$ ipython --no-banner

In [1]: import numpy as np

In [2]: from numpy import linalg as LA

In [3]: np.set_printoptions(precision=4, suppress=True, linewidth=140, legacy="1.25")

In [4]: W0 = np.load("block7.npy")

In [5]: W0
Out[5]: 
array([[ 1.   ,  0.   ,  0.   ,  0.   ,  0.   ,  0.   ,  0.   ,  0.   ,  0.   ],
       [ 0.   ,  1.   ,  0.   ,  0.   ,  0.   ,  0.   ,  0.   ,  0.   ,  0.   ],
       [ 0.   ,  0.   ,  1.   ,  0.   ,  0.   ,  0.   ,  0.   ,  0.   ,  0.   ],
       [ 0.   ,  0.   ,  0.   ,  0.5  ,  0.   ,  0.   ,  0.   ,  0.866,  0.   ],
       [ 0.   ,  0.   ,  0.   ,  0.   ,  1.   ,  0.   ,  0.   ,  0.   ,  0.   ],
       [ 0.   ,  0.   ,  0.   ,  0.   ,  0.   ,  1.   ,  0.   ,  0.   ,  0.   ],
       [ 0.   ,  0.   ,  0.   ,  0.   ,  0.   ,  0.   ,  1.   ,  0.   ,  0.   ],
       [ 0.   ,  0.   ,  0.   , -0.866,  0.   ,  0.   ,  0.   ,  0.5  ,  0.   ],
       [ 0.   ,  0.   ,  0.   ,  0.   ,  0.   ,  0.   ,  0.   ,  0.   ,  1.   ]])

In [6]: vec = np.array([4, 5, 2, 5, 0, 2, 3, -1, -5])

In [7]: np.sort(np.abs(np.degrees(np.angle(LA.eigvals(W0)))))
Out[7]: array([ 0.,  0.,  0.,  0.,  0.,  0.,  0., 60., 60.])

In [8]: LA.inv(W0)
Out[8]: 
array([[ 1.   ,  0.   ,  0.   ,  0.   ,  0.   ,  0.   ,  0.   ,  0.   ,  0.   ],
       [ 0.   ,  1.   ,  0.   ,  0.   ,  0.   ,  0.   ,  0.   ,  0.   ,  0.   ],
       [ 0.   ,  0.   ,  1.   ,  0.   ,  0.   ,  0.   ,  0.   ,  0.   ,  0.   ],
       [-0.   , -0.   , -0.   ,  0.5  , -0.   , -0.   , -0.   , -0.866, -0.   ],
       [ 0.   ,  0.   ,  0.   ,  0.   ,  1.   ,  0.   ,  0.   ,  0.   ,  0.   ],
       [ 0.   ,  0.   ,  0.   ,  0.   ,  0.   ,  1.   ,  0.   ,  0.   ,  0.   ],
       [ 0.   ,  0.   ,  0.   ,  0.   ,  0.   ,  0.   ,  1.   ,  0.   ,  0.   ],
       [ 0.   ,  0.   ,  0.   ,  0.866,  0.   ,  0.   ,  0.   ,  0.5  ,  0.   ],
       [ 0.   ,  0.   ,  0.   ,  0.   ,  0.   ,  0.   ,  0.   ,  0.   ,  1.   ]])

In [9]: LA.pinv(W0)
Out[9]: 
array([[ 1.   ,  0.   ,  0.   ,  0.   ,  0.   ,  0.   ,  0.   ,  0.   ,  0.   ],
       [ 0.   ,  1.   ,  0.   ,  0.   ,  0.   ,  0.   ,  0.   ,  0.   ,  0.   ],
       [ 0.   ,  0.   ,  1.   ,  0.   ,  0.   ,  0.   ,  0.   ,  0.   ,  0.   ],
       [ 0.   ,  0.   ,  0.   ,  0.5  ,  0.   ,  0.   ,  0.   , -0.866,  0.   ],
       [ 0.   ,  0.   ,  0.   ,  0.   ,  1.   ,  0.   ,  0.   ,  0.   ,  0.   ],
       [ 0.   ,  0.   ,  0.   ,  0.   ,  0.   ,  1.   ,  0.   ,  0.   ,  0.   ],
       [ 0.   ,  0.   ,  0.   ,  0.   ,  0.   ,  0.   ,  1.   ,  0.   ,  0.   ],
       [ 0.   ,  0.   ,  0.   ,  0.866,  0.   ,  0.   ,  0.   ,  0.5  ,  0.   ],
       [ 0.   ,  0.   ,  0.   ,  0.   ,  0.   ,  0.   ,  0.   ,  0.   ,  1.   ]])

In [10]: LA.svd(W0, compute_uv=False)
Out[10]: array([1., 1., 1., 1., 1., 1., 1., 1., 1.])

In [11]: LA.norm(W0, axis=0)
Out[11]: array([1., 1., 1., 1., 1., 1., 1., 1., 1.])

In [12]: np.round(W0 @ W0.T, 4) + 0
Out[12]: 
array([[1., 0., 0., 0., 0., 0., 0., 0., 0.],
       [0., 1., 0., 0., 0., 0., 0., 0., 0.],
       [0., 0., 1., 0., 0., 0., 0., 0., 0.],
       [0., 0., 0., 1., 0., 0., 0., 0., 0.],
       [0., 0., 0., 0., 1., 0., 0., 0., 0.],
       [0., 0., 0., 0., 0., 1., 0., 0., 0.],
       [0., 0., 0., 0., 0., 0., 1., 0., 0.],
       [0., 0., 0., 0., 0., 0., 0., 1., 0.],
       [0., 0., 0., 0., 0., 0., 0., 0., 1.]])

In [13]: K = np.load("run5.npy")

In [14]: K
Out[14]: 
array([[0., 0., 0., 1., 5., 3., 4.],
       [0., 0., 0., 0., 0., 0., 0.],
       [0., 0., 0., 0., 0., 0., 0.],
       [1., 0., 0., 0., 0., 0., 0.],
       [5., 0., 0., 0., 0., 0., 0.],
       [3., 0., 0., 0., 0., 0., 0.],
       [4., 0., 0., 0., 0., 0., 0.]])

In [15]: rng = np.random.default_rng(764069)

In [16]: z = rng.permutation(7)

In [17]: z
Out[17]: array([6, 4, 0, 5, 2, 1, 3])

In [18]: out = K[z][:, z]

In [19]: out
Out[19]: 
array([[0., 0., 4., 0., 0., 0., 0.],
       [0., 0., 5., 0., 0., 0., 0.],
       [4., 5., 0., 3., 0., 0., 1.],
       [0., 0., 3., 0., 0., 0., 0.],
       [0., 0., 0., 0., 0., 0., 0.],
       [0., 0., 0., 0., 0., 0., 0.],
       [0., 0., 1., 0., 0., 0., 0.]])

In [20]: np.allclose(out, K)
Out[20]: False

In [21]: np.round(LA.det(out), 4), round(float(LA.det(K[z])), 4)
Out[21]: (0.0, 0.0)

In [22]: np.round(np.sort(np.abs(LA.eigvals(out))), 4) + 0
Out[22]: array([0.    , 0.    , 0.    , 0.    , 0.    , 7.1414, 7.1414])

In [23]: np.trace(out)
Out[23]: 0.0
